% python3 -q
>>> import numpy as np
>>> np.set_printoptions(suppress=True, linewidth=160)
>>> def rnd(a):
...     return np.round(a, 2) + 0
... 
>>> A = np.load("dump.npy")
>>> print(A)
[[0 0 0 0 1 0 0]
 [0 1 0 0 0 0 0]
 [1 0 0 0 0 0 0]
 [0 0 0 0 0 1 0]
 [0 0 0 0 0 0 1]
 [0 0 0 1 0 0 0]
 [0 0 1 0 0 0 0]]
>>> q, Rm = np.linalg.qr(A)
>>> print(q @ Rm)
[[0. 0. 0. 0. 1. 0. 0.]
 [0. 1. 0. 0. 0. 0. 0.]
 [1. 0. 0. 0. 0. 0. 0.]
 [0. 0. 0. 0. 0. 1. 0.]
 [0. 0. 0. 0. 0. 0. 1.]
 [0. 0. 0. 1. 0. 0. 0.]
 [0. 0. 1. 0. 0. 0. 0.]]
>>> print(q.T @ q)
[[1. 0. 0. 0. 0. 0. 0.]
 [0. 1. 0. 0. 0. 0. 0.]
 [0. 0. 1. 0. 0. 0. 0.]
 [0. 0. 0. 1. 0. 0. 0.]
 [0. 0. 0. 0. 1. 0. 0.]
 [0. 0. 0. 0. 0. 1. 0.]
 [0. 0. 0. 0. 0. 0. 1.]]
>>> print(np.trace(q @ q.T))
7.0
>>> print(np.allclose(Rm.T @ Rm, A.T @ A))
True
>>> print(Rm)
[[-1.  0.  0.  0.  0.  0.  0.]
 [ 0.  1.  0.  0.  0.  0.  0.]
 [ 0.  0. -1.  0.  0.  0.  0.]
 [ 0.  0.  0. -1.  0.  0.  0.]
 [ 0.  0.  0.  0. -1.  0.  0.]
 [ 0.  0.  0.  0.  0. -1.  0.]
 [ 0.  0.  0.  0.  0.  0. -1.]]
>>> print(q)
[[ 0.  0.  0.  0. -1.  0.  0.]
 [-0.  1.  0.  0.  0.  0.  0.]
 [-1. -0.  0.  0.  0.  0.  0.]
 [-0. -0. -0.  0.  0. -1.  0.]
 [-0. -0. -0. -0.  0.  0. -1.]
 [-0. -0. -0. -1.  0.  0.  0.]
 [-0. -0. -1. -0.  0. -0.  0.]]
>>> print(q.shape, Rm.shape)
(7, 7) (7, 7)
>>> r0, r1 = A[4], A[6]
>>> print(r0 @ r1)
0
>>> p = (r0 @ r1) / (r0 @ r0) * r0
>>> print((r1 - p) @ r0)
0.0
>>> print(r1 - p)
[0. 0. 1. 0. 0. 0. 0.]
>>> other = np.linalg.inv(A)
>>> print(rnd(np.linalg.det(A) * other))
[[0. 0. 1. 0. 0. 0. 0.]
 [0. 1. 0. 0. 0. 0. 0.]
 [0. 0. 0. 0. 0. 0. 1.]
 [0. 0. 0. 0. 0. 1. 0.]
 [1. 0. 0. 0. 0. 0. 0.]
 [0. 0. 0. 1. 0. 0. 0.]
 [0. 0. 0. 0. 1. 0. 0.]]
>>> print(other)
[[0. 0. 1. 0. 0. 0. 0.]
 [0. 1. 0. 0. 0. 0. 0.]
 [0. 0. 0. 0. 0. 0. 1.]
 [0. 0. 0. 0. 0. 1. 0.]
 [1. 0. 0. 0. 0. 0. 0.]
 [0. 0. 0. 1. 0. 0. 0.]
 [0. 0. 0. 0. 1. 0. 0.]]
>>> print(np.allclose(other, A.T))
True
>>> print((np.abs(other) > 1e-9).astype(int))
[[0 0 1 0 0 0 0]
 [0 1 0 0 0 0 0]
 [0 0 0 0 0 0 1]
 [0 0 0 0 0 1 0]
 [1 0 0 0 0 0 0]
 [0 0 0 1 0 0 0]
 [0 0 0 0 1 0 0]]
>>> print(A @ other)
[[1. 0. 0. 0. 0. 0. 0.]
 [0. 1. 0. 0. 0. 0. 0.]
 [0. 0. 1. 0. 0. 0. 0.]
 [0. 0. 0. 1. 0. 0. 0.]
 [0. 0. 0. 0. 1. 0. 0.]
 [0. 0. 0. 0. 0. 1. 0.]
 [0. 0. 0. 0. 0. 0. 1.]]
>>> print(rnd(np.linalg.slogdet(A)[0]))
1.0
>>> print(np.count_nonzero(A))
7
>>> print(rnd(np.linalg.svd(A, compute_uv=False)))
[1. 1. 1. 1. 1. 1. 1.]
>>> print(rnd(A.mean(axis=0)))
[0.14 0.14 0.14 0.14 0.14 0.14 0.14]
>>> print(A.sum(axis=0))
[1 1 1 1 1 1 1]
>>> print(np.diff(A, axis=0))
[[ 0  1  0  0 -1  0  0]
 [ 1 -1  0  0  0  0  0]
 [-1  0  0  0  0  1  0]
 [ 0  0  0  0  0 -1  1]
 [ 0  0  0  1  0  0 -1]
 [ 0  0  1 -1  0  0  0]]
>>> vec = np.array([-2, -1, 1, 2, 1, 2, -1])
>>> print(rnd(np.abs(np.linalg.eigvals(A))))
[1. 1. 1. 1. 1. 1. 1.]
>>> print(rnd(np.linalg.inv(A)))
[[0. 0. 1. 0. 0. 0. 0.]
 [0. 1. 0. 0. 0. 0. 0.]
 [0. 0. 0. 0. 0. 0. 1.]
 [0. 0. 0. 0. 0. 1. 0.]
 [1. 0. 0. 0. 0. 0. 0.]
 [0. 0. 0. 1. 0. 0. 0.]
 [0. 0. 0. 0. 1. 0. 0.]]
>>> print(A.T @ (A @ vec))
[-2 -1  1  2  1  2 -1]
>>> print(rnd(np.linalg.det(A)))
1.0
>>> arr = 3 * np.eye(8) + np.eye(8, k=1)
>>> print(arr)
[[3. 1. 0. 0. 0. 0. 0. 0.]
 [0. 3. 1. 0. 0. 0. 0. 0.]
 [0. 0. 3. 1. 0. 0. 0. 0.]
 [0. 0. 0. 3. 1. 0. 0. 0.]
 [0. 0. 0. 0. 3. 1. 0. 0.]
 [0. 0. 0. 0. 0. 3. 1. 0.]
 [0. 0. 0. 0. 0. 0. 3. 1.]
 [0. 0. 0. 0. 0. 0. 0. 3.]]
>>> rng = np.random.default_rng(26676)
>>> labels = rng.permutation(8)
>>> print(labels)
[4 3 1 5 7 0 2 6]
>>> other = arr[labels][:, labels]
>>> print(rnd(np.linalg.det(other)), rnd(np.linalg.det(arr[labels])))
6561.0 -6561.0
>>> print(np.trace(other))
24.0
>>> print(np.linalg.matrix_rank(arr - arr[0, 0] * np.eye(8)))
7
>>> J = np.load("test12.npy")
>>> print(J)
[[ 1.97  2.02  5.    3.02  1.01  0.    0.03]
 [ 2.02  2.01  4.98  2.98  1.02 -0.02  0.01]
 [ 2.    2.02  5.    2.99  1.    0.03  0.  ]
 [ 2.    2.    4.99  3.    1.01 -0.01 -0.01]
 [ 1.99  1.98  5.02  2.99  0.97 -0.01 -0.01]
 [ 2.01  1.99  4.98  3.02  1.01 -0.01  0.01]
 [ 2.01  2.03  5.04  2.97  0.99 -0.06  0.01]
 [ 2.01  1.97  4.97  3.03  0.98  0.01 -0.01]
 [ 1.99  2.02  5.    2.99  0.99 -0.04  0.02]
 [ 2.    2.    4.98  3.    0.98 -0.01 -0.01]
 [ 1.97  1.99  5.01  3.02  1.01  0.03 -0.01]
 [ 2.    2.01  5.01  2.97  1.   -0.01  0.  ]
 [ 1.98  1.99  5.    2.98  0.99  0.01 -0.04]
 [ 2.02  5.02  2.    1.98  1.    1.97  4.99]
 [ 2.01  4.99  2.03  2.02  0.99  2.    5.05]
 [ 2.04  4.97  2.01  2.    1.04  2.    5.02]
 [ 1.99  5.01  1.96  2.    0.99  2.05  5.04]
 [ 2.02  5.01  1.99  1.99  0.95  1.99  4.99]
 [ 2.03  5.01  1.95  1.96  0.97  2.    4.98]
 [ 2.03  5.02  1.99  2.01  1.    1.97  4.98]
 [ 2.02  5.03  2.02  2.    1.01  1.95  5.  ]
 [ 2.    5.    2.    2.03  1.02  2.    5.  ]
 [ 1.99  5.    1.98  1.97  1.    1.98  4.99]
 [ 2.02  5.03  2.01  1.98  1.    2.01  5.03]
 [ 2.02  5.04  2.01  1.97  0.97  1.98  5.03]
 [ 1.99  5.    1.99  2.    1.01  2.    5.01]
 [ 4.98  0.    2.    3.    3.01  0.06  1.02]
 [ 4.98 -0.02  2.03  2.99  2.98  0.03  0.97]
 [ 4.99  0.    1.99  3.02  2.97  0.    0.98]
 [ 5.02  0.02  1.98  2.99  2.99  0.    1.  ]
 [ 5.01 -0.01  2.02  3.02  3.01 -0.01  1.  ]
 [ 4.99  0.    1.99  2.97  3.01  0.03  0.98]
 [ 5.    0.    2.01  2.99  3.02 -0.02  0.99]
 [ 5.01 -0.02  2.    3.    3.    0.    1.04]
 [ 5.05 -0.04  1.99  3.    2.97  0.    1.01]
 [ 5.01 -0.04  2.01  3.    2.98  0.04  1.  ]
 [ 4.98  0.01  2.04  3.02  3.   -0.02  0.98]
 [ 4.99  0.    1.99  3.    3.01  0.    1.03]
 [ 5.   -0.01  1.98  3.    2.99 -0.03  1.  ]]
>>> print(np.argsort(-np.linalg.norm(J, axis=0).round(6), kind="stable")[:3])
[0 2 1]
>>> print(np.linalg.cond(J) > 100)
True
>>> print(round(np.log10(np.linalg.cond(J))))
3
>>> cen = J - J.mean(axis=0)
>>> U, sv, VT = np.linalg.svd(cen, full_matrices=False)
>>> print(rnd(np.abs(VT[-1])))
[0.6  0.53 0.18 0.36 0.04 0.35 0.28]
>>> print(rnd((sv ** 2).sum() ** 2 / (sv ** 4).sum()))
1.7
>>> print(np.searchsorted(np.cumsum(sv ** 2) / (sv ** 2).sum(), 0.9) + 1)
2
>>> print(np.linalg.matrix_rank(cen))
7
>>> print((np.sign(U[:, 0]) == np.sign(U[0, 0])).astype(int))
[1 1 1 1 1 1 1 1 1 1 1 1 1 0 0 0 0 0 0 0 0 0 0 0 0 0 1 1 1 1 1 1 1 1 1 1 1 1 1]
>>> print(rnd(VT[0] * np.sign(VT[0, np.abs(VT[0]).argmax()])))
[-0.28  0.62 -0.15 -0.14 -0.19  0.28  0.62]
>>> print(np.abs(U[:, 0]).argmax())
16
>>> vec = np.array([1, 1, 2, 2, 2, 3, -3])
>>> print(np.sign((J @ vec).round(6)))
[1. 1. 1. 1. 1. 1. 1. 1. 1. 1. 1. 1. 1. 1. 1. 1. 1. 1. 1. 1. 1. 1. 1. 1. 1. 1. 1. 1. 1. 1. 1. 1. 1. 1. 1. 1. 1. 1. 1.]
>>> print(np.linalg.norm(J @ vec) <= np.linalg.norm(J, 2) * np.linalg.norm(vec) + 1e-9)
True
